$ python3 -q
>>> import numpy as np
>>> np.set_printoptions(precision=2, suppress=True, linewidth=160)
>>> def tidy(a):
...     return np.round(a, 2) + 0
... 
>>> F = np.loadtxt("run10.csv", delimiter=",")
>>> F
array([[1., 0., 1., 0., 1., 0.],
       [2., 1., 2., 1., 2., 1.],
       [0., 2., 0., 2., 0., 2.],
       [1., 0., 1., 0., 1., 0.],
       [2., 1., 2., 1., 2., 1.],
       [0., 2., 0., 2., 0., 2.]])
>>> # rows 0 and 3 are equal
>>> np.argsort(-np.linalg.norm(F, axis=0).round(6), kind="stable")[:3]
array([0, 1, 2])
>>> tidy(np.linalg.norm(F, 2) / np.linalg.norm(F))
np.float64(0.84)
>>> np.linalg.cond(F) > 100
np.True_
>>> left, sigma, Vh = np.linalg.svd(F)
>>> tidy(sigma)
array([6.48, 4.24, 0.  , 0.  , 0.  , 0.  ])
>>> M2 = left[:, :2] @ np.diag(sigma[:2]) @ Vh[:2]
>>> np.linalg.matrix_rank(F, rtol=0.05)
np.int64(2)
>>> np.linalg.matrix_rank(M2)
np.int64(2)
>>> rank = np.linalg.matrix_rank(F)
>>> rank
np.int64(2)
>>> ns = np.linalg.svd(F)[2][rank:].T
>>> np.linalg.matrix_rank(F.T @ F), np.linalg.matrix_rank(F @ F.T)
(np.int64(2), np.int64(2))
>>> print(ns.shape)
(6, 4)
>>> tidy(F @ ns)
array([[0., 0., 0., 0.],
       [0., 0., 0., 0.],
       [0., 0., 0., 0.],
       [0., 0., 0., 0.],
       [0., 0., 0., 0.],
       [0., 0., 0., 0.]])
>>> np.allclose(F[:-1].T @ np.linalg.lstsq(F[:-1].T, F[-1])[0], F[-1])
True
>>> x0 = np.array([2, -3, -1, -2, -2, -3])
>>> np.sign((F @ x0).round(6))
array([-1., -1., -1., -1., -1., -1.])
>>> np.einsum("ij,j->i", F, x0)
array([ -1., -10., -16.,  -1., -10., -16.])
>>> F @ np.eye(6)[3]
array([0., 1., 2., 0., 1., 2.])
>>> F @ (2 * x0)
array([ -2., -20., -32.,  -2., -20., -32.])
>>> print(F * x0)
[[ 2. -0. -1. -0. -2. -0.]
 [ 4. -3. -2. -2. -4. -3.]
 [ 0. -6. -0. -4. -0. -6.]
 [ 2. -0. -1. -0. -2. -0.]
 [ 4. -3. -2. -2. -4. -3.]
 [ 0. -6. -0. -4. -0. -6.]]
>>> A = np.array([[-2, -2, 0, 0], [-1, 2, 0, 0], [0, 0, -2, -2], [0, 0, -1, 2]])
>>> # splits into 2 blocks
>>> A @ A
array([[6, 0, 0, 0],
       [0, 6, 0, 0],
       [0, 0, 6, 0],
       [0, 0, 0, 6]])
>>> print(np.flatnonzero(np.linalg.matrix_power((A != 0) + (A.T != 0) + np.eye(4), 4)[0]))
[0 1]
>>> tidy(np.linalg.det(A))
np.float64(36.0)
>>> J = np.loadtxt("a.csv", delimiter=",")
>>> J
array([[ 0.69,  2.31, -3.01,  1.44],
       [-0.3 , -0.47,  1.25, -0.6 ],
       [ 0.26,  1.07, -1.85,  0.13],
       [-0.7 , -1.69,  1.75, -0.67],
       [-1.23, -2.27,  4.58, -1.47],
       [-1.34, -2.47,  3.97, -1.32],
       [ 0.53,  0.58, -0.85,  0.48],
       [-2.17, -4.18,  6.37, -2.52],
       [ 2.15,  4.09, -5.4 ,  1.41],
       [-0.68, -0.74,  1.51, -0.64],
       [-1.14, -2.31,  3.53, -0.97],
       [ 0.34,  2.17, -2.89,  1.15],
       [-0.36, -1.46,  1.81, -0.7 ],
       [-0.28, -0.56,  0.74, -0.85],
       [-1.15, -1.57,  2.6 , -0.91],
       [-2.27, -4.04,  6.11, -2.19],
       [ 2.13,  3.72, -6.17,  1.5 ],
       [-0.27, -0.13,  0.16, -0.04],
       [ 0.46,  2.24, -2.47,  1.14],
       [ 0.72,  1.34, -2.13,  0.67],
       [-0.64, -2.3 ,  3.36, -1.36],
       [ 2.24,  4.24, -5.85,  2.15],
       [-0.76, -0.21,  0.46, -0.07]])
>>> cen = J - J.mean(axis=1)
Traceback (most recent call last):
  File "<python-input-34>", line 1, in <module>
    cen = J - J.mean(axis=1)
          ~~^~~~~~~~~~~~~~~~
ValueError: operands could not be broadcast together with shapes (23,4) (23,) 
>>> cen = J - J.mean(axis=0)
>>> left, sigma, Vh = np.linalg.svd(cen, full_matrices=False)
>>> np.searchsorted(np.cumsum(sigma ** 2) / (sigma ** 2).sum(), 0.9) + 1
np.int64(1)
>>> tidy(np.abs(Vh[-1]))
array([0.35, 0.55, 0.01, 0.76])
>>> tidy(cen.mean(axis=0))
array([0., 0., 0., 0.])
>>> (np.sign(left[:, 0]) == np.sign(left[0, 0])).astype(int)
array([1, 0, 1, 0, 0, 0, 1, 0, 1, 0, 0, 1, 0, 0, 0, 0, 1, 1, 1, 1, 0, 1, 0])
>>> tidy(Vh[0] * np.sign(Vh[0, np.abs(Vh[0]).argmax()]))
array([-0.26, -0.52,  0.77, -0.26])
